$ ipython --no-banner

In [1]: import numpy as np

In [2]: import numpy.linalg as la

In [3]: np.set_printoptions(suppress=True, linewidth=140)

In [4]: mat = np.loadtxt("test5.csv", delimiter=",")

In [5]: mat
Out[5]: 
array([[ -0.2,   0. ,   0.7,   0. ,  -1.2,   0.8,  -1. ,  -1.2,  -0.3],
       [  1.4,  -1.2,   0.1,  -1.1,  -1.2,  -0.7,   0. ,   1.8,  -0.4],
       [  0. ,  -1.4,  -0.8,   0. ,  -0.1,   1. ,   2.1,  -0.2,  -1.9],
       [ -0.5,   2.4,  -0.6,   2.3,   0.6,   1.4,  -0.7,  -1.1,  -1.2],
       [-28. ,  16. ,   0. ,  34. ,  18. ,  10. ,   2. ,  -2. ,  14. ],
       [ -1. ,  -0.7,   0.5,  -0.1,  -0.2,   0.4,   1.5,  -1.7,   1.2],
       [ -1. ,  -0.9,  -0.5,  -0.3,   1.3,  -1.3,  -1. ,  -0.5,   2. ],
       [  0.6,  -0.6,  -0.4,   1.6,   0.5,   0. ,  -0.1,  -2.2,   1.4],
       [  2.9,  -2.6,  -0.1,  -1.5,  -1. ,   0.5,  -1.3,   0.8,  -1.1],
       [ -0.5,  -2.1,  -0.1,   0.2,  -0.2,  -0.5,  -0.6,   0.2,  -0.9],
       [ -0.4,   0. ,   0. ,   0.2,  -1. ,   0.4,  -0.1,   0.6,   0.2],
       [ -1. ,   0.4,  -1.2,   0.2,  -0.1,   0. ,   0.4,  -1.1,   0.2],
       [  0.7,  -0.8,  -0.2,   2.3,   1.7,  -1.7,   0.2,   1.1,  -0.1],
       [  0.2,   1. ,  -0.7,   0.1,  -0.6,  -0.1,  -0.6,  -1.5,   0.8],
       [ -0.2,   0.1,   0.5,  -1.2,   0.3,  -0.3,   0.7,   0.9,   1.3],
       [ -0.4,   0.1,  -0.4,   0.6,   0.8,  -1.3,  -0.5,  -1.1,  -0.3],
       [  1.6,   1.7,  -0.3,   0.8,  -0.9,  -0.4,   0.4,   0. ,  -0.4],
       [  0.1,   1.7,  -1.7,   0.1,  -0.7,  -1. ,   0.2,  -0.2,  -0.5],
       [  1. ,   0.8,   0. ,  -1.5,   1. ,  -1.3,  -0.2,  -0.6,  -1.2],
       [ -0.3,   1.4,   0. ,  -0.5,  -0.9,   1.5,  -0.3,   0.2,   0.1],
       [  0.2,  -2.2,  -0.5,  -0.2,  -0.4,   1.9,   0.3,  -0.3,   1.3],
       [  0.2,   0.3,  -0.4,  -0.3,  -1.4,  -0.1,  -0.2,  -1.4,   0. ],
       [ -0.4,   1.4,  -0.2,   0.2,   1.2,   1.2,  -0.5,   0.7,   1.6],
       [  0.2,  -1.8,  -1.4,   0.5,   0.7,   0.8,  -0.6,  -1.2,   1.1],
       [ -0.7,  -0.8,   1.1,   1.6,   1. ,  -1.2,   0.7,   1.2,   1.3],
       [ -2. ,   2. ,  -0.6,  -1.3,   0.1,  -0.3,  -0.4,  -0.7,  -2.3],
       [ -0.7,   0. ,  -0.2,  -0.5,  -0.4,  -1.1,   0.8,  -0.8,   0.7],
       [  0. ,   0.3,  -1.2,   0. ,  -1.2,   0.2,  -0.6,  -0.6,  -1.2],
       [  1.4,  -0.3,  -0.8,   0.4,   1.2,  -1.1,   0.4,   1.3,  -0.4],
       [  0.8,  -1.2,  -0.6,  -0.7,  -0.2,   0.4,  -1.3,  -2.2,  -0.2]])

In [6]: # row 4 is much longer than the rest

In [7]: other = np.c_[mat[:, :8] @ np.array([[0, 3, 1, -2, -3, -1, -3, -2],
   ...:     [3, -1, 1, -2, 2, -2, 2, 0],
   ...:     [0, 1, 1, 0, 3, 0, 3, 2],
   ...:     [-2, 0, -2, 1, -2, -3, 2, 0],
   ...:     [-1, -1, -1, 1, 3, -3, -3, 1],
   ...:     [2, 0, 1, -2, 0, 0, -2, 1],
   ...:     [3, 2, -2, -3, 3, 1, 2, -2],
   ...:     [2, -1, 3, 3, -2, -1, -2, 0]]), np.array([1, -2, 1, -2, 1, -1, 3, 2, -1, -2, -3, -2, 1, 2, 1, 3, 0, 3, 0, 0, -1, 0, 0, -1, 1, 3, -2, -3, 0, 1])]

In [8]: other.round(1) + 0
Out[8]: 
array([[  -2.6,    0.5,    0.9,   -3. ,   -1.5,    4. ,    5.1,    3.4,    1. ],
       [   2. ,    4.9,    8.4,    4.1,  -11.3,    6.1,   -7.1,   -4.5,   -2. ],
       [   3.8,    5.1,   -5.9,   -6.2,    1.2,    5.4,   -2.3,   -4.9,    1. ],
       [   0.5,   -5.4,   -4.4,   -4.9,    1.8,  -12.6,    5.3,    3.2,   -2. ],
       [ -16. , -112. ,  -98. ,   44. ,  112. , -156. ,  118. ,   80. ,    1. ],
       [   0.2,    3.1,   -8.5,   -7.3,   10.6,    6.5,    9.1,    0.2,   -1. ],
       [ -10. ,   -5.4,   -3.9,    8.9,    2.2,   -0.7,   -3.2,    3. ,    3. ],
       [ -10.2,    3.5,  -10.5,   -4.2,   -1.8,   -3.6,    1.7,   -1.3,    2. ],
       [  -5.1,    8.8,    9.7,    2.2,  -19.7,    7.7,  -19.4,   -3.9,   -1. ],
       [  -8.9,   -0.7,   -1.6,    8.6,   -6.2,    3.9,   -2.6,    1.3,   -2. ],
       [   2.3,   -1. ,    2.6,    1.3,   -3.7,    2.1,    2.4,    0.4,   -3. ],
       [  -0.1,   -2.6,   -6.2,   -3.2,    2.9,    1.4,    3.9,   -1.3,   -2. ],
       [  -9.3,    0.3,   -5.4,   10.3,   -5.4,  -12. ,   -3.2,   -2.2,    1. ],
       [  -1.6,   -0.2,   -2.5,   -5.4,   -1.5,    0.2,    3.3,   -1.3,    2. ],
       [   5.7,    0. ,    3.5,    0.5,    5.9,    2.5,   -0.8,    0. ,    1. ],
       [  -8. ,   -2.4,   -6.3,    2.8,    2.1,   -3.4,    2.8,    0.5,    3. ],
       [   4.8,    4.5,    1.1,   -7.1,   -5.4,   -4.3,    3.6,   -5.9,    0. ],
       [   3.8,   -1.8,   -1.4,   -3.4,   -3.3,   -1.3,    3.1,   -5.7,    3. ],
       [   0. ,    1.4,    1.1,   -2.7,    5.2,   -0.7,   -4. ,   -1.9,    0. ],
       [   8.6,   -2.2,    5.7,   -5.1,    0.7,    1.2,    1.4,    1.8,    0. ],
       [  -1.7,    3.6,   -1.3,   -2.2,   -5.8,    6.6,   -8.3,   -0.5,   -1. ],
       [  -0.7,    2.3,   -1.8,   -6.1,   -2.6,    5.5,    5. ,   -2.3,    0. ],
       [   4.9,   -5.7,    3.5,    0.6,    3.7,   -7.8,   -4.6,    3.8,    0. ],
       [  -9.7,    0.3,   -6.3,    1. ,   -6.7,    0.4,   -9.9,   -0.5,   -1. ],
       [  -4.5,   -1. ,   -3.6,    9.5,    3.3,   -6. ,    5.4,    2. ,    1. ],
       [   5.3,   -8.8,    0.3,   -1.5,   11.3,    1.9,    6.5,    3.4,    3. ],
       [   0. ,    0.5,   -4.6,   -2.1,    5.3,    5. ,    7.1,   -2.1,   -2. ],
       [  -0.5,   -0.9,   -0.1,   -2.2,   -7.2,    3. ,    0.2,   -2.2,   -3. ],
       [  -1.3,    2. ,    0.3,    4.3,   -5.8,   -6.5,   -9.6,   -5.1,    0. ],
       [  -9.5,    2.8,   -3. ,   -3.6,   -5.3,    5.2,   -6.4,    0. ,    1. ]])

In [9]: np.round(la.norm(la.qr(mat)[0].T @ other, axis=0) ** 2 / ((other ** 2).sum(axis=0) + 1e-12), 1)
Out[9]: array([1. , 1. , 1. , 1. , 1. , 1. , 1. , 1. , 0.3])

In [10]: np.round(la.lstsq(mat, other[:, 0])[0], 1) + 0
Out[10]: array([ 0.,  3.,  0., -2., -1.,  2.,  3.,  2.,  0.])
